>>> import numpy as np
>>> from numpy import linalg as LA
>>> np.set_printoptions(precision=2, suppress=True, linewidth=160, sign=" ")
>>> data = np.load("layer2.npy")
>>> data
array([[-0.7 , -9.81,  2.66],
       [ 1.33,  5.4 , -0.59],
       [-0.72, -6.02,  1.72],
       [ 1.1 ,  8.49, -0.15],
       [-1.51, -2.01, -1.68],
       [ 0.71,  9.55, -3.39],
       [ 1.08,  9.16, -3.85],
       [ 1.18,  8.86, -1.95],
       [ 0.32,  3.24, -1.71],
       [ 0.73,  6.84, -4.02],
       [-0.18, -2.41,  0.47],
       [-0.39,  3.82, -3.04],
       [ 0.12,  7.2 , -3.32],
       [-0.63, -1.54, -3.3 ],
       [-1.1 , -9.14,  1.42]])
>>> lab = data[:, 0] > np.median(data[:, 0])
>>> u = data[lab].mean(axis=0) - data[~lab].mean(axis=0)
>>> round((((data - data.mean(axis=0)) @ u > 0) == lab).mean(), 2)
np.float64(0.87)
>>> mat = np.load("mat.npy")
>>> mat
array([[ 0, -2,  0,  0],
       [ 0, -3,  2,  2],
       [ 0, -3,  2,  2]])
>>> # rows 1 and 2 are equal
>>> left, s, Vt = LA.svd(mat)
>>> evecs = Vt[:(s > 1e-8).sum()]
>>> rng = np.random.default_rng(563703)
>>> x0 = mat[0] + 4 * mat[2] + rng.integers(2) * np.eye(4)[1]
>>> x0
array([  0., -14.,   8.,   8.])
>>> np.round(evecs.T @ evecs, 2) + 0
array([[ 0. ,  0. ,  0. ,  0. ],
       [ 0. ,  1. ,  0. ,  0. ],
       [ 0. ,  0. ,  0.5,  0.5],
       [ 0. ,  0. ,  0.5,  0.5]])
>>> round(float(LA.norm(x0 - evecs.T @ evecs @ x0)), 2)
0.0
>>> np.diag(evecs.T @ evecs)
array([ 0. ,  1. ,  0.5,  0.5])
>>> np.allclose(evecs.T @ evecs @ x0, x0)
True
>>> LA.matrix_rank(np.vstack([mat, x0]))
np.int64(2)
>>> other = mat / LA.norm(mat, axis=1)
Traceback (most recent call last):
  File "<python-input-21>", line 1, in <module>
    other = mat / LA.norm(mat, axis=1)
            ~~~~^~~~~~~~~~~~~~~~~~~~~~
ValueError: operands could not be broadcast together with shapes (3,4) (3,) 
>>> other = mat / LA.norm(mat, axis=1, keepdims=True)
>>> G = other @ other.T
>>> np.round(np.degrees(np.arccos(np.clip(G[0, 1], -1, 1))), 2)
np.float64(43.31)
>>> G[0]
array([ 1.  ,  0.73,  0.73])
>>> np.argwhere(np.triu(np.abs(G) > 0.95, 1))
array([[ 1,  2]])
>>> LA.norm(other, axis=1)
array([ 1.,  1.,  1.])
>>> G
array([[ 1.  ,  0.73,  0.73],
       [ 0.73,  1.  ,  1.  ],
       [ 0.73,  1.  ,  1.  ]])
>>> round(float(np.trace(LA.pinv(mat) @ mat)), 2)
2.0
>>> np.unique(mat.round(6), axis=0).shape
(2, 4)
>>> np.abs(np.diag(LA.qr(mat)[1])) > 1e-9
array([False,  True, False])
>>> np.allclose(mat[:-1].T @ LA.lstsq(mat[:-1].T, mat[-1])[0], mat[-1])
True
>>> try:
...     LA.inv(mat)
... except LA.LinAlgError as e:
...     print(repr(e))
... 
LinAlgError('Last 2 dimensions of the array must be square')
>>> feats = np.array([[0, 3, 0, 2], [0, 0, 0, 0], [0, 0, 0, 0]])
>>> # rows and columns are dependent
>>> np.unique(feats.round(6), axis=0).shape
(2, 4)
>>> np.round(np.trace(LA.pinv(feats) @ feats), 2)
np.float64(1.0)
>>> def softmax(z):
...     e = np.exp(z - z.max(axis=-1, keepdims=True))
...     return e / e.sum(axis=-1, keepdims=True)
... 
>>> softmax(feats).sum(axis=1)
array([ 1.,  1.,  1.])
>>> softmax(feats[0] + -1)
array([ 0.03,  0.68,  0.03,  0.25])
>>> scores = feats @ feats.T / np.sqrt(4)
>>> softmax(scores).round(6).argmax(axis=1)
array([ 0,  0,  0])
>>> softmax(scores + np.triu(np.full(scores.shape, -np.inf), 1))
array([[ 1.  ,  0.  ,  0.  ],
       [ 0.5 ,  0.5 ,  0.  ],
       [ 0.33,  0.33,  0.33]])
>>> arr = np.loadtxt("m.csv", delimiter=",")
>>> arr
array([[ 0.41,  0.25,  0.41,  0.08,  0.08],
       [ 0.25,  0.15,  0.25,  0.05,  0.05],
       [ 0.41,  0.25,  0.41,  0.08,  0.08],
       [ 0.08,  0.05,  0.08,  0.02,  0.02],
       [ 0.08,  0.05,  0.08,  0.02,  0.02]])
>>> # row 2 repeats row 0
>>> w, evecs = LA.eigh(arr)
>>> x0 = np.array([3, 4, 5, 2, 3])
>>> (np.sign(evecs[:, -1].round(6)) == np.sign(evecs[0, -1].round(6))).astype(int)
array([ 1,  1,  1,  1,  1])
>>> t3 = np.stack([arr, -1 * arr, arr[::-1]])
>>> LA.matrix_rank(t3)
array([ 1,  1,  1])
>>> t3.shape
(3, 5, 5)
>>> LA.matrix_rank(t3.reshape(3, -1))
np.int64(2)
>>> (t3 @ arr.T).shape
(3, 5, 5)
>>> LA.det(t3)
array([ 0.,  0.,  0.])
>>> np.einsum("bij,cij->bc", t3, t3)
array([[ 1.  , -1.  ,  0.67],
       [-1.  ,  1.  , -0.67],
       [ 0.67, -0.67,  1.  ]])
>>> LA.matrix_power(arr, 2)
array([[ 0.41,  0.25,  0.41,  0.08,  0.08],
       [ 0.25,  0.15,  0.25,  0.05,  0.05],
       [ 0.41,  0.25,  0.41,  0.08,  0.08],
       [ 0.08,  0.05,  0.08,  0.02,  0.02],
       [ 0.08,  0.05,  0.08,  0.02,  0.02]])
>>> round(float(LA.det(arr)), 2)
0.0
>>> arr @ arr
array([[ 0.41,  0.25,  0.41,  0.08,  0.08],
       [ 0.25,  0.15,  0.25,  0.05,  0.05],
       [ 0.41,  0.25,  0.41,  0.08,  0.08],
       [ 0.08,  0.05,  0.08,  0.02,  0.02],
       [ 0.08,  0.05,  0.08,  0.02,  0.02]])
>>> np.allclose(arr @ arr.T, arr.T @ arr)
True
>>> LA.matrix_rank(arr, rtol=0.1)
np.int64(1)
>>> round(float(LA.norm(arr, 2) / LA.norm(arr)), 2)
1.0
>>> J = np.load("test7.npy")
>>> J
array([[-1, -2,  0],
       [ 0, -1, -2],
       [-2,  0, -1]])
>>> lab = rng.permutation(3)
>>> lab
array([ 2,  1,  0])
>>> other = J[lab][:, lab]
>>> np.allclose(other, J)
False
>>> round(float(LA.det(other)), 2), np.round(LA.det(J[lab]), 2)
(-9.0, np.float64(9.0))
>>> u = np.array([0, 2, 2])
>>> other = J + np.outer(u, np.eye(3)[0])
>>> LA.matrix_rank(other - J)
np.int64(1)
>>> LA.matrix_rank(LA.inv(other) - LA.inv(J), tol=1e-8)
np.int64(1)
>>> x0 = np.array([5, 2, -1])
>>> target = J @ x0
>>> b, lr = np.zeros(3), 1 / LA.norm(J, 2) ** 2
>>> for i in range(60):
...     b -= lr * J.T @ (J @ b - target)
...     if i % 10 == 0: print(i, round(LA.norm(J @ b - target), 2))
... 
0 4.9
10 0.08
20 0.0
30 0.0
40 0.0
50 0.0
>>> np.round(LA.cond(J), 2)
np.float64(1.73)
>>> b
array([ 5.,  2., -1.])
